>>> import numpy as np
>>> np.set_printoptions(precision=2, suppress=True, linewidth=140)
>>> feats = np.load("arr.npy")
>>> feats
array([[-2.,  0.,  0.],
       [ 0.,  7.,  3.],
       [ 0.,  3., -1.]])
>>> evals, vecs = np.linalg.eigh(feats)
>>> vec = np.array([0, 1, 0])
>>> np.linalg.eigvalsh(feats[1:, 1:])
array([-2.,  8.])
>>> vec @ feats @ vec / (vec @ vec), evals[0], evals[-1]
(np.float64(7.0), np.float64(-2.0), np.float64(8.0))
>>> np.abs(feats).sum(axis=1).max(), np.abs(evals).max()
(np.float64(10.0), np.float64(8.0))
>>> np.sort(np.abs(np.linalg.eigvals(feats)))
array([2., 2., 8.])
>>> np.trace(feats)
np.float64(4.0)
>>> (feats + feats.T) / 2
array([[-2.,  0.,  0.],
       [ 0.,  7.,  3.],
       [ 0.,  3., -1.]])
>>> round(np.abs(np.linalg.eigvals(feats)).max(), 2)
np.float64(8.0)
>>> np.allclose(feats, feats.T)
True
>>> (feats - feats.T) / 2
array([[0., 0., 0.],
       [0., 0., 0.],
       [0., 0., 0.]])
>>> np.linalg.matrix_power(feats, 4)
array([[  16.,    0.,    0.],
       [   0., 3688., 1224.],
       [   0., 1224.,  424.]])
>>> round(np.linalg.det(feats), 2)
np.float64(32.0)
>>> feats @ feats
array([[ 4.,  0.,  0.],
       [ 0., 58., 18.],
       [ 0., 18., 10.]])
>>> u = np.array([2, -2, 0])
>>> other = feats + np.outer(u, np.eye(3)[1])
>>> np.linalg.matrix_rank(other - feats)
np.int64(1)
>>> np.round(np.linalg.det(other) / np.linalg.det(feats), 2), round(1 + np.linalg.solve(feats, u)[1], 2)
(np.float64(0.88), np.float64(0.88))
>>> K = np.load("w.npy")
>>> K
array([[3., 1., 0.],
       [0., 3., 1.],
       [0., 0., 3.]])
>>> def softmax(z):
...     e = np.exp(z - z.max(axis=-1, keepdims=True))
...     return e / e.sum(axis=-1, keepdims=True)
... 
>>> softmax(K).sum(axis=1)
array([1., 1., 1.])
>>> softmax(K[2] + 2)
array([0.05, 0.05, 0.91])
>>> att = K @ K.T / np.sqrt(3)
>>> softmax(att).round(6).argmax(axis=1)
array([0, 1, 2])
>>> softmax(att)[2] @ K
array([0.02, 0.1 , 2.92])
>>> np.round(softmax(att), 2) + 0
array([[0.98, 0.02, 0.  ],
       [0.02, 0.97, 0.02],
       [0.01, 0.03, 0.96]])
>>> T = np.stack([K, -2 * K, K[::-1]])
>>> T.shape
(3, 3, 3)
>>> np.linalg.matrix_rank(T.reshape(3, -1))
np.int64(2)
>>> np.linalg.matrix_rank(T)
array([3, 3, 3])
>>> (T @ K.T).shape
(3, 3, 3)
>>> np.linalg.norm(T, axis=(1, 2))
array([ 5.39, 10.77,  5.39])
>>> np.einsum("bij,cij->bc", T, T)
array([[ 29., -58.,  10.],
       [-58., 116., -20.],
       [ 10., -20.,  29.]])
>>> np.linalg.det(T)
array([  27., -216.,  -27.])
>>> W1 = np.array([[3, 0, 0, 0, 2], [0, 3, 2, 1, -1], [-3, -3, -2, 2, 2]])
>>> coef = np.array([4, 4, 0, 2, 4])
>>> H = np.maximum(K @ W1 + coef, 0)
>>> np.linalg.matrix_rank(H)
np.int64(3)
>>> W2 = np.array([[6, 2, 4], [4, 7, 2], [7, 3, 3], [1, 3, 5], [3, 4, 9]])
>>> H @ W2
array([[150., 126., 168.],
       [ 90., 117.,  98.],
       [ 38.,  64., 130.]])
>>> (H @ W2).round(6).argmax(axis=1)
array([2, 1, 2])
>>> P = np.triu(np.array([[0, -2, 1], [-1, 0, -2], [0, 0, -1]]), 1) + np.eye(3)
>>> other = P @ K @ np.linalg.inv(P)
>>> np.trace(other), np.trace(K)
(np.float64(9.0), np.float64(9.0))
>>> round(float(np.linalg.det(other)), 2)
27.0
>>> P @ K - K @ P
array([[0., 0., 0.],
       [0., 0., 0.],
       [0., 0., 0.]])
>>> other = K[0, 0] * K[1:] - np.outer(K[1:, 0], K[0])
>>> other
array([[0., 9., 3.],
       [0., 0., 9.]])
>>> np.linalg.matrix_rank(other), np.linalg.matrix_rank(K)
(np.int64(2), np.int64(3))
>>> np.flatnonzero(~other.round(6).any(axis=1))
array([], dtype=int64)
>>> J = np.array([[-0.7, -1.0, -0.2],
...     [0.5, -1.7, -1.6],
...     [-0.5, -0.1, -1.4],
...     [-1.2, -0.4, 0.0],
...     [0.9, 0.4, -1.1],
...     [0.0, 7.0, -1.0],
...     [-0.3, 0.9, 1.2],
...     [-0.4, 1.0, -2.1],
...     [0.9, 0.6, -1.2],
...     [-1.1, -1.1, -0.2],
...     [0.8, 0.3, -2.2],
...     [0.6, -1.5, -0.1]])
>>> vec = np.array([9, 4, -9])
>>> y = J @ vec
>>> np.linalg.solve(J.T @ J, J.T @ y)
array([ 9.,  4., -9.])
>>> np.round(np.linalg.pinv(J) @ J, 2) + 0
array([[1., 0., 0.],
       [0., 1., 0.],
       [0., 0., 1.]])
>>> rng = np.random.default_rng(62147)
>>> y = y + 0.05 * rng.normal(size=12)
>>> y
array([ -8.54,  12.1 ,   7.76, -12.38,  19.61,  36.95,  -9.81,  19.35,  21.35, -12.56,  28.16,   0.31])
>>> coef, *_ = np.linalg.lstsq(J, y)
>>> np.round(np.linalg.norm(y - J @ coef), 2)
np.float64(0.16)
>>> [round(float(np.linalg.norm(np.linalg.solve(J.T @ J + lam * np.eye(3), J.T @ y))), 2) for lam in (0, 1, 10, 100)]
[13.34, 12.44, 8.51, 2.67]
